$ python3 -q
>>> import numpy as np
>>> np.set_printoptions(precision=2, suppress=True, linewidth=100)
>>> tidy = lambda a: np.round(a, 2) + 0
>>> J = np.load("layer1.npy")
>>> print(J)
[[0 0 0 0 0 0 1 1]
 [0 0 0 1 0 1 0 0]
 [0 0 0 0 0 0 1 1]
 [0 1 0 0 0 1 0 0]
 [0 0 0 0 0 0 0 0]
 [0 1 0 1 0 0 0 0]
 [1 0 1 0 0 0 0 1]
 [1 0 1 0 0 0 1 0]]
>>> print((J != 0).astype(int))
[[0 0 0 0 0 0 1 1]
 [0 0 0 1 0 1 0 0]
 [0 0 0 0 0 0 1 1]
 [0 1 0 0 0 1 0 0]
 [0 0 0 0 0 0 0 0]
 [0 1 0 1 0 0 0 0]
 [1 0 1 0 0 0 0 1]
 [1 0 1 0 0 0 1 0]]
>>> Uu, s, vt = np.linalg.svd(J)
>>> print(np.argmax(s[:-1] / (s[1:] + 1e-6)) + 1)
6
>>> print(tidy(s))
[2.56 2.   1.56 1.   1.   1.   0.   0.  ]
>>> M2 = Uu[:, :6] @ np.diag(s[:6]) @ vt[:6]
>>> print(tidy(np.linalg.norm(J - M2, 2)), tidy(s[6]))
0.0 0.0
>>> print(np.linalg.matrix_rank(J, rtol=0.05))
6
>>> print(tidy(np.linalg.norm(J - M2) / np.linalg.norm(J)))
0.0
>>> rng = np.random.default_rng(181)
>>> idx = rng.permutation(8)
>>> print(idx)
[2 7 5 4 1 6 3 0]
>>> M2 = J[idx][:, idx]
>>> print(tidy(np.sort(np.abs(np.linalg.eigvals(M2)))))
[0.   0.   1.   1.   1.   1.56 2.   2.56]
>>> print(np.diag(M2))
[0 0 0 0 0 0 0 0]
>>> feats = np.load("arr.npy")
>>> print(feats)
[[-1  0  0  0  0  0  0  0  0  0  0  0  0  0  0  0]
 [ 0  0  0  0  0  0  0  0  0  0  0  0  0  0  0  0]
 [ 0  0 -1  0  0  0  0  0  0  0  0  0  0  0  0  0]
 [ 0  0  0  1  0  0  0  0  0  0  0  0  0  0  0  0]
 [ 0  0  0  0 -1  0  0  0  0  0  0  0  0  0  0  0]
 [ 0  0  0  0  0 -2  0  0  0  0  0  0  0  0  0  0]
 [ 0  0  0  0  0  0  1  0  0  0  0  0  0  0  0  0]
 [ 0  0  0  0  0  0  0  1  0  0  0  0  0  0  0  0]
 [ 0  0  0  0  0  0  0  0 -1  0  0  0  0  0  0  0]
 [ 0  0  0  0  0  0  0  0  0  1  0  0  0  0  0  0]
 [ 0  0  0  0  0  0  0  0  0  0 -1  0  0  0  0  0]
 [ 0  0  0  0  0  0  0  0  0  0  0 -2  0  0  0  0]
 [ 0  0  0  0  0  0  0  0  0  0  0  0  1  0  0  0]
 [ 0  0  0  0  0  0  0  0  0  0  0  0  0  1  0  0]
 [ 0  0  0  0  0  0  0  0  0  0  0  0  0  0  1  0]
 [ 0  0  0  0  0  0  0  0  0  0  0  0  0  0  0  2]]
>>> Uu, s, vt = np.linalg.svd(feats)
>>> print(s)
[2. 2. 2. 1. 1. 1. 1. 1. 1. 1. 1. 1. 1. 1. 1. 0.]
>>> M2 = Uu[:, :15] @ np.diag(s[:15]) @ vt[:15]
>>> print(np.abs(feats - M2).max())
0.0
>>> print(tidy(np.linalg.norm(feats - M2, 2)), s[15])
0.0 0.0
>>> print(np.linalg.matrix_rank(M2))
15
>>> Uu, s, vt = np.linalg.svd(feats)
>>> vecs = vt[:(s > 1e-8).sum()]
>>> vec = feats[14] + 5 * feats[11] + rng.integers(2) * np.eye(16)[10]
>>> print(vec)
[  0.   0.   0.   0.   0.   0.   0.   0.   0.   0.   1. -10.   0.   0.   1.   0.]
>>> print(np.diag(vecs.T @ vecs))
[1. 0. 1. 1. 1. 1. 1. 1. 1. 1. 1. 1. 1. 1. 1. 1.]
>>> arr = np.loadtxt("out11.csv", delimiter=",")
>>> print(arr)
[[ 0.  0.  0. -1. -2.  1.  0.  0.  3. -1.]
 [ 0.  0. -4. -2.  0.  0.  0.  0. -1.  1.]
 [ 0.  4.  0. -4.  0. -2.  3. -1. -3.  1.]
 [ 1.  2.  4.  0.  2. -3. -1.  2.  1.  2.]
 [ 2.  0.  0. -2.  0. -2.  0. -1.  0.  0.]
 [-1.  0.  2.  3.  2.  0.  3.  4. -4. -2.]
 [ 0.  0. -3.  1.  0. -3.  0.  1. -4. -4.]
 [ 0.  0.  1. -2.  1. -4. -1.  0.  4. -3.]
 [-3.  1.  3. -1.  0.  4.  4. -4.  0.  0.]
 [ 1. -1. -1. -2.  0.  2.  4.  3.  0.  0.]]
>>> Uu, s, vt = np.linalg.svd(arr)
>>> print(np.argmax(s[:-1] / (s[1:] + 1e-6)) + 1)
8
>>> print(tidy(s))
[9.99 9.99 8.29 8.29 5.95 5.95 2.29 2.29 0.1  0.1 ]
>>> M2 = Uu[:, :8] @ np.diag(s[:8]) @ vt[:8]
>>> print(np.linalg.matrix_rank(arr, rtol=0.05))
8
>>> print(np.linalg.matrix_rank(M2))
8
>>> print(tidy(np.linalg.norm(arr - M2, 2)), tidy(s[8]))
0.1 0.1
>>> f, v = arr[3], arr[5]
>>> print(f @ v)
8.0
>>> pr = (f @ v) / (f @ f) * f
>>> print(tidy(np.linalg.norm(f + v) ** 2 + np.linalg.norm(f - v) ** 2))
214.0
>>> print((v - pr) @ f)
0.0
>>> print(tidy(v - pr))
[-1.18 -0.36  1.27  3.    1.64  0.55  3.18  3.64 -4.18 -2.36]
>>> print(tidy(pr))
[ 0.18  0.36  0.73  0.    0.36 -0.55 -0.18  0.36  0.18  0.36]
>>> W0 = np.loadtxt("m.csv", delimiter=",")
>>> print(W0)
[[-4. -8.  3.  5.]
 [ 0.  3.  0. -4.]
 [ 0.  0. -1.  0.]
 [ 0.  6.  0. -7.]]
>>> print(W0.sum(axis=0))
[-4.  1.  2. -6.]
>>> print(W0.mean(axis=0))
[-1.    0.25  0.5  -1.5 ]
>>> W0[4]
Traceback (most recent call last):
  File "<python-input-52>", line 1, in <module>
    W0[4]
    ~~^^^
IndexError: index 4 is out of bounds for axis 0 with size 4
>>> print(np.count_nonzero(W0))
9
>>> print(np.abs(W0).max())
8.0
>>> np.zeros(4, 4)
Traceback (most recent call last):
  File "<python-input-55>", line 1, in <module>
    np.zeros(4, 4)
    ~~~~~~~~^^^^^^
TypeError: Cannot interpret '4' as a data type
>>> print(np.diff(W0, axis=0))
[[ 4. 11. -3. -9.]
 [ 0. -3. -1.  4.]
 [ 0.  6.  1. -7.]]
>>> print(np.linalg.matrix_rank(W0))
4
>>> A = np.load("run6.npy")
>>> print(A)
[[ -1  -4   3  -3  -3  -1   0  -2   1]
 [  0   0  -3  -1  -1   0   2   0  -3]
 [ -2  -8  -3   2   0   0   1   0   2]
 [ -3 -12   0  -1  -3   1  -1   3  -3]
 [ -3 -12  -1   1  -2   3  -3  -2  -1]
 [  3  12  -1   3  -3  -1  -2  -3  -2]
 [  0   0  -1   3   3  -3   1   0  -1]
 [ -3 -12   0  -2  -3   1   2  -1   2]
 [ -3 -12  -2  -3  -3   1   3   1  -1]
 [ -2  -8  -2   0   2   1   0   0  -2]]
>>> print(tidy(np.linalg.norm(J, 2) / np.linalg.norm(J)))
0.64
>>> print(np.linalg.matrix_rank(J, rtol=0.1))
6
>>> print(tidy(np.trace(np.linalg.pinv(A) @ A)))
8.0
>>> print(np.allclose(A[:-1].T @ np.linalg.lstsq(A[:-1].T, A[-1])[0], A[-1]))
True
>>> def softmax(z):
...     e = np.exp(z - z.max(axis=-1, keepdims=True))
...     return e / e.sum(axis=-1, keepdims=True)
... 
>>> print(tidy(softmax(A[0])))
[0.01 0.   0.81 0.   0.   0.01 0.04 0.01 0.11]
>>> print(tidy(softmax(A[0] + 5)))
[0.01 0.   0.81 0.   0.   0.01 0.04 0.01 0.11]
>>> scores = A @ A.T / np.sqrt(9)
>>> print(tidy(softmax(scores)))
[[0.   0.   0.   0.   0.   0.   0.   0.96 0.03 0.  ]
 [0.   0.72 0.   0.01 0.   0.   0.   0.   0.26 0.01]
 [0.   0.   0.   0.01 0.23 0.   0.   0.44 0.32 0.  ]
 [0.   0.   0.   0.99 0.   0.   0.   0.   0.01 0.  ]
 [0.   0.   0.   0.   1.   0.   0.   0.   0.   0.  ]
 [0.   0.   0.   0.   0.   1.   0.   0.   0.   0.  ]
 [0.   0.   0.   0.   0.   0.   1.   0.   0.   0.  ]
 [0.   0.   0.   0.   0.   0.   0.   0.79 0.21 0.  ]
 [0.   0.   0.   0.   0.   0.   0.   0.01 0.99 0.  ]
 [0.   0.   0.   0.25 0.49 0.   0.   0.01 0.25 0.  ]]
>>> print(tidy(softmax(scores)[0] @ A))
[ -3.   -11.99  -0.07  -2.02  -3.     1.     2.01  -0.92   1.87]
>>> print(np.all(np.linalg.eigvalsh(J) > 0))
False
>>> print(tidy(np.linalg.eigvalsh(J).min()))
-1.56
>>> m1 = np.loadtxt("sample3.csv", delimiter=",")
>>> print(m1)
[[-5.87 -3.97 -3.97]
 [ 0.26  0.27  0.24]
 [-2.37 -1.62 -1.66]
 [-0.46 -0.31 -0.33]
 [-0.02  0.01  0.02]
 [-2.99 -1.94 -1.94]
 [-5.06 -3.31 -3.34]
 [-1.62 -1.06 -1.1 ]
 [ 1.57  1.04  1.05]
 [-3.01 -1.95 -2.04]
 [ 2.47  1.7   1.64]
 [-3.47 -2.16 -2.26]
 [-1.57 -1.09 -1.01]
 [-3.58 -2.34 -2.33]
 [ 1.63  1.08  1.15]
 [-5.17 -3.53 -3.43]
 [-1.07 -0.65 -0.71]
 [ 2.5   1.66  1.76]
 [-3.52 -2.38 -2.23]
 [ 2.65  1.73  1.73]
 [ 0.35  0.14  0.24]
 [-2.8  -1.84 -1.95]
 [ 1.46  0.92  0.97]
 [-1.09 -0.86 -0.73]
 [ 1.17  0.75  0.9 ]
 [-1.23 -0.8  -0.78]
 [-0.26 -0.3  -0.25]
 [ 0.53  0.43  0.38]
 [-0.26 -0.21 -0.11]
 [-3.39 -2.2  -2.3 ]
 [ 0.99  0.7   0.64]
 [ 1.6   0.95  0.99]
 [ 1.28  0.97  0.82]
 [ 3.23  2.14  2.13]
 [ 0.21  0.13  0.12]
 [ 2.32  1.49  1.45]
 [-1.38 -0.96 -0.91]
 [ 0.01 -0.05  0.05]
 [-3.16 -2.11 -2.14]
 [-0.69 -0.5  -0.49]
 [-1.19 -0.8  -0.72]
 [ 1.35  0.78  0.89]
 [-3.69 -2.52 -2.52]
 [ 0.76  0.45  0.54]
 [ 1.9   1.35  1.27]
 [ 7.78  5.18  5.13]
 [-1.51 -0.98 -1.02]
 [ 1.7   1.07  1.22]
 [ 5.12  3.33  3.51]]
>>> cen = m1 - m1.mean(axis=0)
>>> vecs = np.linalg.svd(cen)[2][:1]
>>> M2 = cen - cen @ vecs.T @ vecs
>>> print(tidy((cen @ vecs.T).std(axis=0)))
[3.64]
>>> print(np.linalg.norm(M2, axis=1).round(6).argmax())
32
>>> Uu, s, vt = np.linalg.svd(m1, full_matrices=False)
>>> print(tidy(np.cumsum(s ** 2) / np.sum(s ** 2)))
[1. 1. 1.]
>>> print(tidy(Uu.T @ m1 @ vt.T))
[[25.73  0.    0.  ]
 [ 0.    0.4   0.  ]
 [ 0.    0.    0.31]]
>>> print(tidy(np.abs(vt[0])))
[0.73 0.48 0.49]
>>> print(tidy(Uu.T @ Uu))
[[1. 0. 0.]
 [0. 1. 0.]
 [0. 0. 1.]]
>>> print(tidy(np.sqrt((s ** 2).sum())), tidy(np.linalg.norm(m1)))
25.73 25.73
>>> idx = rng.permutation(3)
>>> M2 = m1[:, idx] * rng.choice([-1, 1], 3)
>>> print(M2)
[[ 3.97 -3.97  5.87]
 [-0.27  0.24 -0.26]
 [ 1.62 -1.66  2.37]
 [ 0.31 -0.33  0.46]
 [-0.01  0.02  0.02]
 [ 1.94 -1.94  2.99]
 [ 3.31 -3.34  5.06]
 [ 1.06 -1.1   1.62]
 [-1.04  1.05 -1.57]
 [ 1.95 -2.04  3.01]
 [-1.7   1.64 -2.47]
 [ 2.16 -2.26  3.47]
 [ 1.09 -1.01  1.57]
 [ 2.34 -2.33  3.58]
 [-1.08  1.15 -1.63]
 [ 3.53 -3.43  5.17]
 [ 0.65 -0.71  1.07]
 [-1.66  1.76 -2.5 ]
 [ 2.38 -2.23  3.52]
 [-1.73  1.73 -2.65]
 [-0.14  0.24 -0.35]
 [ 1.84 -1.95  2.8 ]
 [-0.92  0.97 -1.46]
 [ 0.86 -0.73  1.09]
 [-0.75  0.9  -1.17]
 [ 0.8  -0.78  1.23]
 [ 0.3  -0.25  0.26]
 [-0.43  0.38 -0.53]
 [ 0.21 -0.11  0.26]
 [ 2.2  -2.3   3.39]
 [-0.7   0.64 -0.99]
 [-0.95  0.99 -1.6 ]
 [-0.97  0.82 -1.28]
 [-2.14  2.13 -3.23]
 [-0.13  0.12 -0.21]
 [-1.49  1.45 -2.32]
 [ 0.96 -0.91  1.38]
 [ 0.05  0.05 -0.01]
 [ 2.11 -2.14  3.16]
 [ 0.5  -0.49  0.69]
 [ 0.8  -0.72  1.19]
 [-0.78  0.89 -1.35]
 [ 2.52 -2.52  3.69]
 [-0.45  0.54 -0.76]
 [-1.35  1.27 -1.9 ]
 [-5.18  5.13 -7.78]
 [ 0.98 -1.02  1.51]
 [-1.07  1.22 -1.7 ]
 [-3.33  3.51 -5.12]]
>>> Uu, _, vt = np.linalg.svd(m1.T @ M2)
>>> print(tidy(Uu @ vt))
[[ 0.  0. -1.]
 [-1.  0.  0.]
 [ 0.  1.  0.]]
>>> M2 = np.c_[m1[:, :1] @ np.array([[0]]), np.array([2, 1, 0, 1, 2, 0, 0, 2, 1, 0, 1, 2, 1, 2, 1, 0, 1, 1, 1, 0, 0, 1, 1, 0, 0, 2, 2, 2, 0, 2, 2, 2, 0, 1, 1, 0, 2, 2, 2, 0, 2, 1, 1, 1, 1, 1, 1, 2, 2])]
>>> print(M2)
[[0. 2.]
 [0. 1.]
 [0. 0.]
 [0. 1.]
 [0. 2.]
 [0. 0.]
 [0. 0.]
 [0. 2.]
 [0. 1.]
 [0. 0.]
 [0. 1.]
 [0. 2.]
 [0. 1.]
 [0. 2.]
 [0. 1.]
 [0. 0.]
 [0. 1.]
 [0. 1.]
 [0. 1.]
 [0. 0.]
 [0. 0.]
 [0. 1.]
 [0. 1.]
 [0. 0.]
 [0. 0.]
 [0. 2.]
 [0. 2.]
 [0. 2.]
 [0. 0.]
 [0. 2.]
 [0. 2.]
 [0. 2.]
 [0. 0.]
 [0. 1.]
 [0. 1.]
 [0. 0.]
 [0. 2.]
 [0. 2.]
 [0. 2.]
 [0. 0.]
 [0. 2.]
 [0. 1.]
 [0. 1.]
 [0. 1.]
 [0. 1.]
 [0. 1.]
 [0. 1.]
 [0. 2.]
 [0. 2.]]
>>> print(np.linalg.matrix_rank(np.c_[m1, M2]))
4
>>> vec = np.array([-2, 3, -3])
>>> a = np.maximum(m1 @ vec, 0)
>>> print(m1 * (a > 1e-9)[:, None])
[[-5.87 -3.97 -3.97]
 [ 0.    0.    0.  ]
 [-2.37 -1.62 -1.66]
 [-0.46 -0.31 -0.33]
 [-0.02  0.01  0.02]
 [-2.99 -1.94 -1.94]
 [-5.06 -3.31 -3.34]
 [-1.62 -1.06 -1.1 ]
 [ 0.    0.    0.  ]
 [-3.01 -1.95 -2.04]
 [ 0.    0.    0.  ]
 [-3.47 -2.16 -2.26]
 [-1.57 -1.09 -1.01]
 [-3.58 -2.34 -2.33]
 [ 0.    0.    0.  ]
 [-5.17 -3.53 -3.43]
 [-1.07 -0.65 -0.71]
 [ 0.    0.    0.  ]
 [-3.52 -2.38 -2.23]
 [ 0.    0.    0.  ]
 [ 0.    0.    0.  ]
 [-2.8  -1.84 -1.95]
 [ 0.    0.    0.  ]
 [-1.09 -0.86 -0.73]
 [ 0.    0.    0.  ]
 [-1.23 -0.8  -0.78]
 [-0.26 -0.3  -0.25]
 [ 0.    0.    0.  ]
 [-0.26 -0.21 -0.11]
 [-3.39 -2.2  -2.3 ]
 [ 0.    0.    0.  ]
 [ 0.    0.    0.  ]
 [ 0.    0.    0.  ]
 [ 0.    0.    0.  ]
 [ 0.    0.    0.  ]
 [ 0.    0.    0.  ]
 [-1.38 -0.96 -0.91]
 [ 0.   -0.    0.  ]
 [-3.16 -2.11 -2.14]
 [-0.69 -0.5  -0.49]
 [-1.19 -0.8  -0.72]
 [ 0.    0.    0.  ]
 [-3.69 -2.52 -2.52]
 [ 0.    0.    0.  ]
 [ 0.    0.    0.  ]
 [ 0.    0.    0.  ]
 [-1.51 -0.98 -1.02]
 [ 0.    0.    0.  ]
 [ 0.    0.    0.  ]]
